>>> import numpy as np
>>> import numpy.linalg as la
>>> np.set_printoptions(suppress=True, linewidth=100)
>>> def tidy(a):
...     return np.round(a, 2) + 0
... 
>>> r0 = np.array([-2, 2, 2, -2, -2, 1, 0, 0, 2, -1, -2])
>>> M = r0[np.abs(np.subtract.outer(np.arange(11), np.arange(11)))]
>>> M
array([[-2,  2,  2, -2, -2,  1,  0,  0,  2, -1, -2],
       [ 2, -2,  2,  2, -2, -2,  1,  0,  0,  2, -1],
       [ 2,  2, -2,  2,  2, -2, -2,  1,  0,  0,  2],
       [-2,  2,  2, -2,  2,  2, -2, -2,  1,  0,  0],
       [-2, -2,  2,  2, -2,  2,  2, -2, -2,  1,  0],
       [ 1, -2, -2,  2,  2, -2,  2,  2, -2, -2,  1],
       [ 0,  1, -2, -2,  2,  2, -2,  2,  2, -2, -2],
       [ 0,  0,  1, -2, -2,  2,  2, -2,  2,  2, -2],
       [ 2,  0,  0,  1, -2, -2,  2,  2, -2,  2,  2],
       [-1,  2,  0,  0,  1, -2, -2,  2,  2, -2,  2],
       [-2, -1,  2,  0,  0,  1, -2, -2,  2,  2, -2]])
>>> # equal to its transpose
>>> rng = np.random.default_rng(91)
>>> labels = rng.permutation(11)
>>> labels
array([ 5,  3,  0,  4,  2,  9, 10,  6,  8,  1,  7])
>>> B = M[labels][:, labels]
>>> tidy(la.det(B)), tidy(la.det(M[labels]))
(np.float64(-472000.0), np.float64(-472000.0))
>>> print(tidy(np.sort(np.abs(la.eigvals(B)))))
[ 0.86  1.19  1.64  1.85  2.2   3.95  4.56  5.42  5.64 10.66 11.82]
>>> np.trace(B)
np.int64(-22)
>>> x0 = np.array([-1, -1, 2, -1, 0, 0, 2, 1, -2, -2, 1])
>>> (M * x0).sum(axis=1)
array([  2,  -1, -11,  -2,  10,  10,  -7,  -4,   5,  -1,  -9])
>>> la.norm(M @ x0) <= la.norm(M, 2) * la.norm(x0) + 1e-9
np.True_
>>> M @ (2 * x0)
array([  4,  -2, -22,  -4,  20,  20, -14,  -8,  10,  -2, -18])
>>> print(M * x0)
[[ 2 -2  4  2  0  0  0  0 -4  2 -2]
 [-2  2  4 -2  0  0  2  0  0 -4 -1]
 [-2 -2 -4 -2  0  0 -4  1  0  0  2]
 [ 2 -2  4  2  0  0 -4 -2 -2  0  0]
 [ 2  2  4 -2  0  0  4 -2  4 -2  0]
 [-1  2 -4 -2  0  0  4  2  4  4  1]
 [ 0 -1 -4  2  0  0 -4  2 -4  4 -2]
 [ 0  0  2  2  0  0  4 -2 -4 -4 -2]
 [-2  0  0 -1  0  0  4  2  4 -4  2]
 [ 1 -2  0  0  0  0 -4  2 -4  4  2]
 [ 2  1  4  0  0  0 -4 -2 -4 -4 -2]]
>>> M @ np.eye(11)[6]
array([ 0.,  1., -2., -2.,  2.,  2., -2.,  2.,  2., -2., -2.])
>>> print((M @ x0).argmax())
4
>>> np.trace(M)
np.int64(-22)
>>> tidy(la.det(M))
np.float64(-472000.0)
>>> np.allclose(M, M.T)
True
>>> tidy(np.sort(np.abs(la.eigvals(M))))
array([ 0.86,  1.19,  1.64,  1.85,  2.2 ,  3.95,  4.56,  5.42,  5.64, 10.66, 11.82])
>>> M @ M
array([[ 30,  -6, -18,  16,   1, -24,  10,  18, -14,   4,  13],
       [ -6,  30,  -4, -18,  12,   3, -22,   6,  18, -12,   4],
       [-18,  -4,  33,  -6, -22,  14,   4, -24,   8,  18, -14],
       [ 16, -18,  -6,  33,  -2, -24,  12,   8, -24,   6,  18],
       [  1,  12, -22,  -2,  37,  -4, -24,  12,   4, -22,  10],
       [-24,   3,  14, -24,  -4,  38,  -4, -24,  14,   3, -24],
       [ 10, -22,   4,  12, -24,  -4,  37,  -2, -22,  12,   1],
       [ 18,   6, -24,   8,  12, -24,  -2,  33,  -6, -18,  16],
       [-14,  18,   8, -24,   4,  14, -22,  -6,  33,  -4, -18],
       [  4, -12,  18,   6, -22,   3,  12, -18,  -4,  30,  -6],
       [ 13,   4, -14,  18,  10, -24,   1,  16, -18,  -6,  30]])
>>> print((M + M.T) / 2)
[[-2.  2.  2. -2. -2.  1.  0.  0.  2. -1. -2.]
 [ 2. -2.  2.  2. -2. -2.  1.  0.  0.  2. -1.]
 [ 2.  2. -2.  2.  2. -2. -2.  1.  0.  0.  2.]
 [-2.  2.  2. -2.  2.  2. -2. -2.  1.  0.  0.]
 [-2. -2.  2.  2. -2.  2.  2. -2. -2.  1.  0.]
 [ 1. -2. -2.  2.  2. -2.  2.  2. -2. -2.  1.]
 [ 0.  1. -2. -2.  2.  2. -2.  2.  2. -2. -2.]
 [ 0.  0.  1. -2. -2.  2.  2. -2.  2.  2. -2.]
 [ 2.  0.  0.  1. -2. -2.  2.  2. -2.  2.  2.]
 [-1.  2.  0.  0.  1. -2. -2.  2.  2. -2.  2.]
 [-2. -1.  2.  0.  0.  1. -2. -2.  2.  2. -2.]]
>>> np.allclose(M @ M.T, M.T @ M)
True
>>> w, V = la.eigh(M)
>>> x0 = np.array([-2, 1, 1, 5, -2, 1, 0, 3, 3, -1, 1])
>>> np.abs(M).sum(axis=1).max(), tidy(np.abs(w).max())
(np.int64(20), np.float64(11.82))
>>> T = np.stack([M, -2 * M, M[::-1]])
>>> (T @ M.T).shape
(3, 11, 11)
>>> np.einsum("bij,cij->bc", T, T)
array([[ 364, -728,   24],
       [-728, 1456,  -48],
       [  24,  -48,  364]])
>>> la.matrix_rank(T.reshape(3, -1))
np.int64(2)
>>> T.sum(axis=0)
array([[ 0, -3,  0,  2,  2,  0, -2, -2,  0,  3,  0],
       [-3,  4, -2, -2,  3,  0, -3,  2,  2, -4,  3],
       [ 0, -2,  2, -1, -4,  0,  4,  1, -2,  2,  0],
       [ 2, -2, -1,  0, -4,  0,  4,  0,  1,  2, -2],
       [ 2,  3, -4, -4,  4,  0, -4,  4,  4, -3, -2],
       [ 0,  0,  0,  0,  0,  0,  0,  0,  0,  0,  0],
       [-2, -3,  4,  4, -4,  0,  4, -4, -4,  3,  2],
       [-2,  2,  1,  0,  4,  0, -4,  0, -1, -2,  2],
       [ 0,  2, -2,  1,  4,  0, -4, -1,  2, -2,  0],
       [ 3, -4,  2,  2, -3,  0,  3, -2, -2,  4, -3],
       [ 0,  3,  0, -2, -2,  0,  2,  2,  0, -3,  0]])
>>> la.matrix_rank(T)
array([11, 11, 11])
>>> tidy(la.norm(T, axis=(1, 2)))
array([19.08, 38.16, 19.08])
>>> T.shape
(3, 11, 11)
>>> basis = np.array([[-1, 4, 1, -5, 5, 2, -5]])
>>> mat = rng.normal(size=(25, 1)) @ basis + np.array([5, 7, -9, 0, -4, 6, 2])
>>> tidy(mat)
array([[ 5.62,  4.52, -9.62,  3.1 , -7.1 ,  4.76,  5.1 ],
       [ 5.59,  4.63, -9.59,  2.96, -6.96,  4.82,  4.96],
       [ 4.34,  9.64, -8.34, -3.3 , -0.7 ,  7.32, -1.3 ],
       [ 4.26,  9.96, -8.26, -3.7 , -0.3 ,  7.48, -1.7 ],
       [ 4.92,  7.32, -8.92, -0.39, -3.61,  6.16,  1.61],
       [ 3.59, 12.64, -7.59, -7.04,  3.04,  8.82, -5.04],
       [ 5.83,  3.67, -9.83,  4.17, -8.17,  4.33,  6.17],
       [ 4.4 ,  9.39, -8.4 , -2.99, -1.01,  7.2 , -0.99],
       [ 4.13, 10.49, -8.13, -4.36,  0.36,  7.74, -2.36],
       [ 3.15, 14.39, -7.15, -9.24,  5.24,  9.7 , -7.24],
       [ 4.49,  9.05, -8.49, -2.56, -1.44,  7.03, -0.56],
       [ 5.15,  6.41, -9.15,  0.74, -4.74,  5.7 ,  2.74],
       [ 4.32,  9.7 , -8.32, -3.38, -0.62,  7.35, -1.38],
       [ 4.93,  7.29, -8.93, -0.37, -3.63,  6.15,  1.63],
       [ 4.46,  9.14, -8.46, -2.68, -1.32,  7.07, -0.68],
       [ 3.97, 11.1 , -7.97, -5.13,  1.13,  8.05, -3.13],
       [ 4.75,  8.  , -8.75, -1.26, -2.74,  6.5 ,  0.74],
       [ 5.  ,  7.02, -9.  , -0.02, -3.98,  6.01,  1.98],
       [ 4.52,  8.92, -8.52, -2.4 , -1.6 ,  6.96, -0.4 ],
       [ 4.57,  8.72, -8.57, -2.15, -1.85,  6.86, -0.15],
       [ 5.46,  5.16, -9.46,  2.3 , -6.3 ,  5.08,  4.3 ],
       [ 5.75,  3.98, -9.75,  3.77, -7.77,  4.49,  5.77],
       [ 3.71, 12.16, -7.71, -6.45,  2.45,  8.58, -4.45],
       [ 4.19, 10.26, -8.19, -4.07,  0.07,  7.63, -2.07],
       [ 4.45,  9.18, -8.45, -2.73, -1.27,  7.09, -0.73]])
>>> # rows and columns are dependent
>>> print(tidy(la.norm(mat, 2) / la.norm(mat)))
0.92
>>> np.argsort(-la.norm(mat, axis=0).round(6), kind="stable")[:3]
array([1, 2, 5])
>>> la.matrix_rank(mat, rtol=0.1)
np.int64(2)
